In [1]: import numpy as np

In [2]: np.set_printoptions(suppress=True, linewidth=200)

In [3]: def rnd(a):
   ...:     return np.round(a, 2) + 0
   ...: 

In [4]: J = np.loadtxt("w.csv", delimiter=",")

In [5]: J
Out[5]: 
array([[ 3.,  3.,  0., -1.,  2.,  0.,  1., -2.,  1.],
       [ 0.,  0.,  3., -2.,  2., -1., -2.,  0., -2.],
       [ 2.,  0.,  3., -1.,  0., -2.,  2., -2.,  1.],
       [ 0.,  0.,  0.,  0.,  0.,  1.,  0.,  1.,  3.],
       [ 0.,  0.,  0.,  0.,  2.,  0.,  2.,  2.,  2.],
       [ 0.,  0.,  0.,  1.,  0.,  2.,  2.,  0.,  0.],
       [ 0.,  0.,  0.,  1.,  1.,  2.,  0.,  2.,  0.],
       [ 0.,  0.,  0.,  0.,  1.,  3.,  1.,  2.,  1.],
       [ 0.,  0.,  0.,  0.,  3.,  0.,  2.,  0.,  3.]])

In [6]: J.inv()
Traceback (most recent call last):
  Cell In[6], line 1
    J.inv()
AttributeError: 'numpy.ndarray' object has no attribute 'inv'


In [7]: np.allclose(J @ J.T, J.T @ J)
Out[7]: False

In [8]: rnd(np.abs(np.linalg.eigvals(J)).max())
Out[8]: np.float64(6.85)

In [9]: rnd(np.sort(np.abs(np.linalg.eigvals(J))))
Out[9]: array([1.41, 1.77, 1.77, 1.91, 1.91, 2.46, 2.46, 4.91, 6.85])

In [10]: J @ J
Out[10]: 
array([[  9.,   9.,   9.,  -8.,  18.,  -8.,   1.,  -5.,  -1.],
       [  6.,   0.,   9.,  -6.,  -4., -14.,   4.,  -8.,  -5.],
       [ 12.,   6.,   9.,  -5.,   7., -13.,   4., -11.,   3.],
       [  0.,   0.,   0.,   1.,  10.,   5.,   9.,   2.,  10.],
       [  0.,   0.,   0.,   2.,  14.,  10.,  10.,  12.,  12.],
       [  0.,   0.,   0.,   4.,   2.,   9.,   4.,   5.,   3.],
       [  0.,   0.,   0.,   2.,   4.,  11.,   8.,   7.,   7.],
       [  0.,   0.,   0.,   4.,   8.,  14.,  12.,   8.,   7.],
       [  0.,   0.,   0.,   2.,  17.,   4.,  12.,  10.,  15.]])

In [11]: (J - J.T) / 2
Out[11]: 
array([[ 0. ,  1.5, -1. , -0.5,  1. ,  0. ,  0.5, -1. ,  0.5],
       [-1.5,  0. ,  1.5, -1. ,  1. , -0.5, -1. ,  0. , -1. ],
       [ 1. , -1.5,  0. , -0.5,  0. , -1. ,  1. , -1. ,  0.5],
       [ 0.5,  1. ,  0.5,  0. ,  0. ,  0. , -0.5,  0.5,  1.5],
       [-1. , -1. ,  0. ,  0. ,  0. ,  0. ,  0.5,  0.5, -0.5],
       [ 0. ,  0.5,  1. ,  0. ,  0. ,  0. ,  0. , -1.5,  0. ],
       [-0.5,  1. , -1. ,  0.5, -0.5,  0. ,  0. ,  0.5, -1. ],
       [ 1. ,  0. ,  1. , -0.5, -0.5,  1.5, -0.5,  0. ,  0.5],
       [-0.5,  1. , -0.5, -1.5,  0.5,  0. ,  1. , -0.5,  0. ]])

In [12]: rnd(np.linalg.matrix_power(J, 4))
Out[12]: 
array([[ 243.,  135.,  243., -195.,  292., -310.,   93.,  -99.,   42.],
       [ 162.,  108.,  135., -197., -106., -449., -232., -345., -232.],
       [ 252.,  162.,  243., -250.,  256., -467.,  -19., -228.,  -24.],
       [   0.,    0.,    0.,   87.,  382.,  317.,  345.,  326.,  372.],
       [   0.,    0.,    0.,  162.,  576.,  566.,  566.,  508.,  552.],
       [   0.,    0.,    0.,   78.,  193.,  247.,  220.,  175.,  199.],
       [   0.,    0.,    0.,  112.,  305.,  363.,  334.,  289.,  311.],
       [   0.,    0.,    0.,  146.,  411.,  498.,  448.,  392.,  423.],
       [   0.,    0.,    0.,  146.,  649.,  548.,  600.,  542.,  615.]])

In [13]: (J + J.T) / 2
Out[13]: 
array([[ 3. ,  1.5,  1. , -0.5,  1. ,  0. ,  0.5, -1. ,  0.5],
       [ 1.5,  0. ,  1.5, -1. ,  1. , -0.5, -1. ,  0. , -1. ],
       [ 1. ,  1.5,  3. , -0.5,  0. , -1. ,  1. , -1. ,  0.5],
       [-0.5, -1. , -0.5,  0. ,  0. ,  1. ,  0.5,  0.5,  1.5],
       [ 1. ,  1. ,  0. ,  0. ,  2. ,  0. ,  1.5,  1.5,  2.5],
       [ 0. , -0.5, -1. ,  1. ,  0. ,  2. ,  2. ,  1.5,  0. ],
       [ 0.5, -1. ,  1. ,  0.5,  1.5,  2. ,  0. ,  1.5,  1. ],
       [-1. ,  0. , -1. ,  0.5,  1.5,  1.5,  1.5,  2. ,  0.5],
       [ 0.5, -1. ,  0.5,  1.5,  2.5,  0. ,  1. ,  0.5,  3. ]])

In [14]: assert J == J.T
Traceback (most recent call last):
  Cell In[14], line 1
    assert J == J.T
ValueError: The truth value of an array with more than one element is ambiguous. Use a.any() or a.all()
